% ipython --no-banner

In [1]: import numpy as np

In [2]: np.set_printoptions(precision=2, suppress=True, linewidth=160)

In [3]: F = np.load("block5.npy")

In [4]: F
Out[4]: 
array([[ 0.24,  0.04,  0.48, -0.28],
       [ 0.18,  0.03,  0.36, -0.21],
       [-0.24, -0.04, -0.48,  0.28],
       [ 0.  ,  0.  ,  0.  ,  0.  ],
       [ 0.3 ,  0.05,  0.6 , -0.35],
       [ 0.24,  0.04,  0.48, -0.28]])

In [5]: # rows 0 and 5 are equal

In [6]: rng = np.random.default_rng(6749)

In [7]: B = F + rng.integers(-2, 3, (6, 1)) @ rng.integers(-2, 3, (1, 4))

In [8]: B
Out[8]: 
array([[ 0.24,  0.04,  0.48, -0.28],
       [ 0.18,  4.03, -3.64, -2.21],
       [-0.24,  3.96, -4.48, -1.72],
       [ 0.  ,  4.  , -4.  , -2.  ],
       [ 0.3 , -3.95,  4.6 ,  1.65],
       [ 0.24,  0.04,  0.48, -0.28]])

In [9]: np.round(np.linalg.svd(B - F, compute_uv=False), 2) + 0
Out[9]: array([12.,  0.,  0.,  0.])

In [10]: B - F
Out[10]: 
array([[ 0.,  0.,  0.,  0.],
       [ 0.,  4., -4., -2.],
       [ 0.,  4., -4., -2.],
       [ 0.,  4., -4., -2.],
       [ 0., -4.,  4.,  2.],
       [ 0.,  0.,  0.,  0.]])

In [11]: left, sig, vt = np.linalg.svd(F)

In [12]: np.argmax(sig[:-1] / (sig[1:] + 1e-6)) + 1
Out[12]: np.int64(1)

In [13]: sig.round(2) + 0
Out[13]: array([1.37, 0.  , 0.  , 0.  ])

In [14]: B = left[:, :1] @ np.diag(sig[:1]) @ vt[:1]

In [15]: np.linalg.matrix_rank(B)
Out[15]: np.int64(1)

In [16]: round(np.linalg.norm(F - B, 2), 2), round(float(sig[1]), 2)
Out[16]: (np.float64(0.0), 0.0)

In [17]: np.linalg.matrix_rank(F, rtol=0.05)
Out[17]: np.int64(1)

In [18]: B
Out[18]: 
array([[ 0.24,  0.04,  0.48, -0.28],
       [ 0.18,  0.03,  0.36, -0.21],
       [-0.24, -0.04, -0.48,  0.28],
       [ 0.  ,  0.  ,  0.  ,  0.  ],
       [ 0.3 ,  0.05,  0.6 , -0.35],
       [ 0.24,  0.04,  0.48, -0.28]])

In [19]: B = np.array([[1, 4, 1], [5, 1, 3], [-4, 2, -3], [4, -1, -1]])

In [20]: np.vstack([F, B.T]).shape
Out[20]: (9, 4)

In [21]: np.linalg.matrix_rank(F @ B)
Out[21]: np.int64(1)

In [22]: B @ F
---------------------------------------------------------------------------
ValueError                                Traceback (most recent call last)
Cell In[22], line 1
----> 1 B @ F

ValueError: matmul: Input operand 1 has a mismatch in its core dimension 0, with gufunc signature (n?,k),(k,m?)->(n?,m?) (size 6 is different from 3)

In [23]: np.einsum("ik,kj->ij", F, B)
Out[23]: 
array([[-2.6 ,  2.24, -0.8 ],
       [-1.95,  1.68, -0.6 ],
       [ 2.6 , -2.24,  0.8 ],
       [ 0.  ,  0.  ,  0.  ],
       [-3.25,  2.8 , -1.  ],
       [-2.6 ,  2.24, -0.8 ]])

In [24]: np.einsum("ij->j", F)
Out[24]: array([ 0.72,  0.12,  1.44, -0.84])

In [25]: ang = np.radians(36)

In [26]: R = np.eye(4)

In [27]: R[3, 3] = R[0, 0] = np.cos(ang)

In [28]: R[3, 0], R[0, 3] = -np.sin(ang), np.sin(ang)

In [29]: R
Out[29]: 
array([[ 0.81,  0.  ,  0.  ,  0.59],
       [ 0.  ,  1.  ,  0.  ,  0.  ],
       [ 0.  ,  0.  ,  1.  ,  0.  ],
       [-0.59,  0.  ,  0.  ,  0.81]])

In [30]: B = F @ R.T

In [31]: np.round(np.linalg.svd(F, compute_uv=False), 2) + 0, np.round(np.linalg.svd(B, compute_uv=False), 2) + 0
Out[31]: (array([1.37, 0.  , 0.  , 0.  ]), array([1.37, 0.  , 0.  , 0.  ]))

In [32]: np.allclose(np.linalg.norm(F, axis=1), np.linalg.norm(B, axis=1))
Out[32]: True

In [33]: np.allclose(F @ F.T, B @ B.T)
Out[33]: True

In [34]: m1 = np.load("arr.npy")

In [35]: m1
Out[35]: 
array([[ 0.52, -0.48,  0.  ,  0.  ],
       [-0.39,  0.36,  0.  ,  0.  ],
       [ 1.17, -1.08,  0.  ,  0.  ],
       [-0.65,  0.6 ,  0.  ,  0.  ],
       [-0.26,  0.24,  0.  ,  0.  ],
       [ 2.08, -1.92,  0.  ,  0.  ],
       [ 1.04, -0.96,  0.  ,  0.  ],
       [ 0.13, -0.12,  0.  ,  0.  ]])

In [36]: # looks like rank 1

In [37]: left, sig, vt = np.linalg.svd(m1)

In [38]: np.argmax(sig[:-1] / (sig[1:] + 1e-6)) + 1
Out[38]: np.int64(1)

In [39]: B = left[:, :1] @ np.diag(sig[:1]) @ vt[:1]

In [40]: round(float(np.linalg.norm(m1 - B, 2)), 2), round(float(sig[1]), 2)
Out[40]: (0.0, 0.0)

In [41]: np.linalg.matrix_rank(m1, rtol=0.05)
Out[41]: np.int64(1)

In [42]: np.linalg.matrix_rank(B)
Out[42]: np.int64(1)

In [43]: left, sig, vt = np.linalg.svd(m1)

In [44]: V = vt[:(sig > 1e-8).sum()]

In [45]: vec = m1[0] + 3 * m1[5] + rng.integers(2) * np.eye(4)[1]

In [46]: vec
Out[46]: array([ 6.76, -5.24,  0.  ,  0.  ])

In [47]: round(np.linalg.norm(vec - V.T @ V @ vec), 2)
Out[47]: np.float64(0.73)

In [48]: V.T @ V
Out[48]: 
array([[ 0.54, -0.5 ,  0.  ,  0.  ],
       [-0.5 ,  0.46,  0.  ,  0.  ],
       [ 0.  ,  0.  ,  0.  ,  0.  ],
       [ 0.  ,  0.  ,  0.  ,  0.  ]])

In [49]: np.diag(V.T @ V)
Out[49]: array([0.54, 0.46, 0.  , 0.  ])

In [50]: T = np.stack([F, 3 * F, F[::-1]])

In [51]: (T @ F.T).shape
Out[51]: (3, 6, 6)

In [52]: np.linalg.matrix_rank(T)
Out[52]: array([1, 1, 1])

In [53]: C2 = m1.T @ m1

In [54]: np.diag(C2)
Out[54]: array([7.71, 6.57, 0.  , 0.  ])

In [55]: (m1 @ m1.T).shape
Out[55]: (8, 8)

In [56]: mat = np.load("data.npy")

In [57]: mat
Out[57]: 
array([[  1, -36,   4,  -9],
       [ -1, -20,   2,  -5],
       [ -1,  -4,  -2,  -1],
       [  2,   0,   4,   0],
       [ -9,   0,   5,   0],
       [ -1, -12,  -1,  -3],
       [  3,  32,   7,   8],
       [  5,  28,   8,   7]])

In [58]: f, g = mat[2], mat[0]

In [59]: f @ f
Out[59]: np.int64(22)

In [60]: f @ g
Out[60]: np.int64(144)

In [61]: p = (f @ g) / (f @ f) * f

In [62]: np.round((g - p) @ f, 2)
Out[62]: np.float64(-0.0)

In [63]: p
Out[63]: array([ -6.55, -26.18, -13.09,  -6.55])

In [64]: round(float(np.linalg.norm(f + g) ** 2 + np.linalg.norm(f - g) ** 2), 2)
Out[64]: 2832.0

In [65]: B = np.array([[5, 4], [0, 0], [4, 8], [4, 2]])

In [66]: np.vstack([mat, B.T]).shape
Out[66]: (10, 4)

In [67]: np.linalg.matrix_rank(mat @ B)
Out[67]: np.int64(2)

In [68]: np.einsum("ij,ij->i", mat, mat)
Out[68]: array([1394,  430,   22,   20,  106,  155, 1146,  922])

In [69]: np.linalg.matrix_rank(np.vstack([mat, B.T]))
Out[69]: np.int64(4)

In [70]: vec = np.array([-9, -9, -3, 7])

In [71]: h = np.maximum(mat @ vec, 0)

In [72]: mat * (h > 1e-9)[:, None]
Out[72]: 
array([[  1, -36,   4,  -9],
       [ -1, -20,   2,  -5],
       [ -1,  -4,  -2,  -1],
       [  0,   0,   0,   0],
       [ -9,   0,   5,   0],
       [ -1, -12,  -1,  -3],
       [  0,   0,   0,   0],
       [  0,   0,   0,   0]])

In [73]: np.maximum(mat @ vec, 0) - np.maximum(-mat @ vec, 0)
Out[73]: array([ 240,  148,   44,  -30,   66,   99, -280, -272])

In [74]: left, sig, vt = np.linalg.svd(mat)

In [75]: np.argmax(sig[:-1] / (sig[1:] + 1e-6)) + 1
Out[75]: np.int64(3)

In [76]: sig.round(2) + 0
Out[76]: array([62.7 , 12.57, 10.26,  0.  ])

In [77]: B = left[:, :3] @ np.diag(sig[:3]) @ vt[:3]

In [78]: B.round(2) + 0
Out[78]: 
array([[  1., -36.,   4.,  -9.],
       [ -1., -20.,   2.,  -5.],
       [ -1.,  -4.,  -2.,  -1.],
       [  2.,   0.,   4.,   0.],
       [ -9.,   0.,   5.,   0.],
       [ -1., -12.,  -1.,  -3.],
       [  3.,  32.,   7.,   8.],
       [  5.,  28.,   8.,   7.]])

In [79]: W0 = np.loadtxt("case5.csv", delimiter=",")

In [80]: W0
Out[80]: 
array([[ 0.6 , -0.97, -0.22,  0.9 , -0.68, -0.83],
       [ 1.  ,  0.03,  1.  , -0.32,  0.86,  0.69],
       [-0.77, -0.49, -0.92,  0.45, -0.58, -0.54],
       [ 0.84, -0.41,  0.87,  0.22,  0.22,  0.  ],
       [-0.13,  0.53,  0.15, -0.41,  0.25,  0.35],
       [ 0.95,  0.81,  0.99, -0.77,  0.86,  0.83],
       [-0.77,  0.72, -0.67, -0.53,  0.1 ,  0.35],
       [ 0.92, -1.  , -0.44,  1.  , -0.95, -0.99],
       [ 0.33,  0.54,  0.64, -0.45,  0.41,  0.45],
       [ 0.49,  0.98,  0.96, -0.95,  0.89,  0.93],
       [ 0.89,  0.86,  0.99, -0.8 ,  0.83,  0.83],
       [-0.65, -0.41, -0.85,  0.38, -0.48, -0.45],
       [ 0.81, -0.23,  0.87,  0.07,  0.29,  0.12],
       [ 0.98,  0.99,  1.  , -0.98,  0.98,  0.98],
       [ 0.06,  0.33,  0.25, -0.25,  0.2 ,  0.24],
       [ 0.2 ,  0.99,  0.92, -0.95,  0.88,  0.93],
       [ 0.73,  1.  ,  0.99, -0.99,  0.97,  0.98],
       [ 0.77, -0.9 ,  0.49,  0.76, -0.36, -0.62],
       [ 0.96,  0.98,  1.  , -0.96,  0.96,  0.97],
       [-0.99, -0.99, -1.  ,  0.97, -0.98, -0.98],
       [ 0.04,  0.71,  0.49, -0.58,  0.45,  0.54],
       [ 0.52,  0.96,  0.95, -0.91,  0.85,  0.89],
       [ 0.72, -0.99, -0.36,  0.97, -0.82, -0.93],
       [-0.68,  1.  ,  0.78, -0.99,  0.94,  0.98],
       [-0.53, -0.99, -0.98,  0.97, -0.92, -0.96],
       [-0.38, -0.74, -0.77,  0.63, -0.56, -0.62],
       [-0.41, -0.8 , -0.82,  0.7 , -0.63, -0.69],
       [-0.79,  0.99,  0.  , -0.95,  0.74,  0.89],
       [ 0.98,  0.05,  1.  , -0.24,  0.72,  0.54],
       [-0.33,  0.88,  0.3 , -0.77,  0.54,  0.69],
       [ 0.96, -0.5 ,  0.98,  0.23,  0.43,  0.12]])

In [81]: Ac = (W0 - W0.mean(axis=0)) / W0.std(axis=0)

In [82]: np.argwhere(np.abs(Ac) > 2)
Out[82]: array([], shape=(0, 2), dtype=int64)

In [83]: beta = np.linalg.lstsq(np.delete(Ac, 5, axis=1), Ac[:, 5])[0]

In [84]: np.abs(beta).argmax()
Out[84]: np.int64(4)

In [85]: beta.round(2) + 0
Out[85]: array([ 0.  ,  0.29, -0.09, -0.01,  0.79])

In [86]: def softmax(z):
    ...:     e = np.exp(z - z.max(axis=-1, keepdims=True))
    ...:     return e / e.sum(axis=-1, keepdims=True)
    ...: 

In [87]: np.round(softmax(10 * W0[13]), 2) + 0
Out[87]: array([0.19, 0.21, 0.23, 0.  , 0.19, 0.19])

In [88]: softmax(W0[13])
Out[88]: array([0.19, 0.2 , 0.2 , 0.03, 0.19, 0.19])

In [89]: scores = W0 @ W0.T / np.sqrt(6)

In [90]: softmax(scores)[13] @ W0
Out[90]: array([ 0.54,  0.73,  0.82, -0.72,  0.76,  0.76])

In [91]: C2 = np.cov(W0, rowvar=False)

In [92]: np.median(W0, axis=0)
Out[92]: array([ 0.49,  0.33,  0.49, -0.32,  0.41,  0.35])

In [93]: C2.shape
Out[93]: (6, 6)

In [94]: W0.std(axis=0)
Out[94]: array([0.67, 0.78, 0.74, 0.73, 0.68, 0.71])

In [95]: M = np.load("dump.npy")

In [96]: M
Out[96]: 
array([[-0.7, -0.1, -0.1,  0.4, -0.5, -0.3,  0.7],
       [-1.1,  0.4, -0.2,  0.2, -1.7,  0.1,  1.3],
       [-0.4,  0.8,  0.3,  0.6, -0.6,  0.8, -1.4],
       [-1.4,  0. , -0.4,  0.8,  0.9, -0.7,  0.1],
       [-1. , -1.5,  1.5,  0. ,  0. , -0.9,  0.8],
       [ 0.3, -0.9, -0.9, -1.4, -1.5, -1.1, -0.3],
       [-2.3,  2.4, -0.9,  0.8, -0.8,  0.3,  0.1]])

In [97]: Q, R = np.linalg.qr(M)

In [98]: R
Out[98]: 
array([[ 3.19, -1.56,  0.32, -1.29,  0.81,  0.2 , -0.82],
       [ 0.  ,  2.68, -1.09,  0.63, -0.15,  1.52, -0.98],
       [ 0.  ,  0.  , -1.7 , -0.84, -0.88, -0.88,  0.13],
       [ 0.  ,  0.  ,  0.  , -1.02, -1.66, -0.16,  0.05],
       [ 0.  ,  0.  ,  0.  ,  0.  , -1.73,  0.39,  0.32],
       [ 0.  ,  0.  ,  0.  ,  0.  ,  0.  ,  0.16,  0.17],
       [ 0.  ,  0.  ,  0.  ,  0.  ,  0.  ,  0.  , -1.76]])

In [99]: np.round(Q @ R, 2) + 0
Out[99]: 
array([[-0.7, -0.1, -0.1,  0.4, -0.5, -0.3,  0.7],
       [-1.1,  0.4, -0.2,  0.2, -1.7,  0.1,  1.3],
       [-0.4,  0.8,  0.3,  0.6, -0.6,  0.8, -1.4],
       [-1.4,  0. , -0.4,  0.8,  0.9, -0.7,  0.1],
       [-1. , -1.5,  1.5,  0. ,  0. , -0.9,  0.8],
       [ 0.3, -0.9, -0.9, -1.4, -1.5, -1.1, -0.3],
       [-2.3,  2.4, -0.9,  0.8, -0.8,  0.3,  0.1]])

In [100]: np.abs(np.diag(R))
Out[100]: array([3.19, 2.68, 1.7 , 1.02, 1.73, 0.16, 1.76])

In [101]: np.allclose(R, R.T)
Out[101]: False

In [102]: np.sort(np.abs(np.linalg.eigvals(R)))
Out[102]: array([0.16, 1.02, 1.7 , 1.73, 1.76, 2.68, 3.19])

In [103]: round(float(np.trace(R)), 2)
Out[103]: -0.17

In [104]: round(np.linalg.det(R), 2)
Out[104]: np.float64(7.28)

In [105]: B = M / np.linalg.norm(M, axis=1, keepdims=True)

In [106]: C2 = B @ B.T

In [107]: (C2 - 2 * np.eye(7)).round(6).argmax(axis=1)
Out[107]: array([1, 0, 6, 0, 0, 1, 1])

In [108]: C2
Out[108]: 
array([[ 1.  ,  0.85, -0.2 ,  0.47,  0.47,  0.09,  0.48],
       [ 0.85,  1.  ,  0.02,  0.06,  0.18,  0.19,  0.6 ],
       [-0.2 ,  0.02,  1.  , -0.08, -0.4 , -0.27,  0.49],
       [ 0.47,  0.06, -0.08,  1.  ,  0.28, -0.33,  0.45],
       [ 0.47,  0.18, -0.4 ,  0.28,  1.  ,  0.06, -0.3 ],
       [ 0.09,  0.19, -0.27, -0.33,  0.06,  1.  , -0.24],
       [ 0.48,  0.6 ,  0.49,  0.45, -0.3 , -0.24,  1.  ]])

In [109]: (np.abs(C2) > 0.9).astype(int)
Out[109]: 
array([[1, 0, 0, 0, 0, 0, 0],
       [0, 1, 0, 0, 0, 0, 0],
       [0, 0, 1, 0, 0, 0, 0],
       [0, 0, 0, 1, 0, 0, 0],
       [0, 0, 0, 0, 1, 0, 0],
       [0, 0, 0, 0, 0, 1, 0],
       [0, 0, 0, 0, 0, 0, 1]])
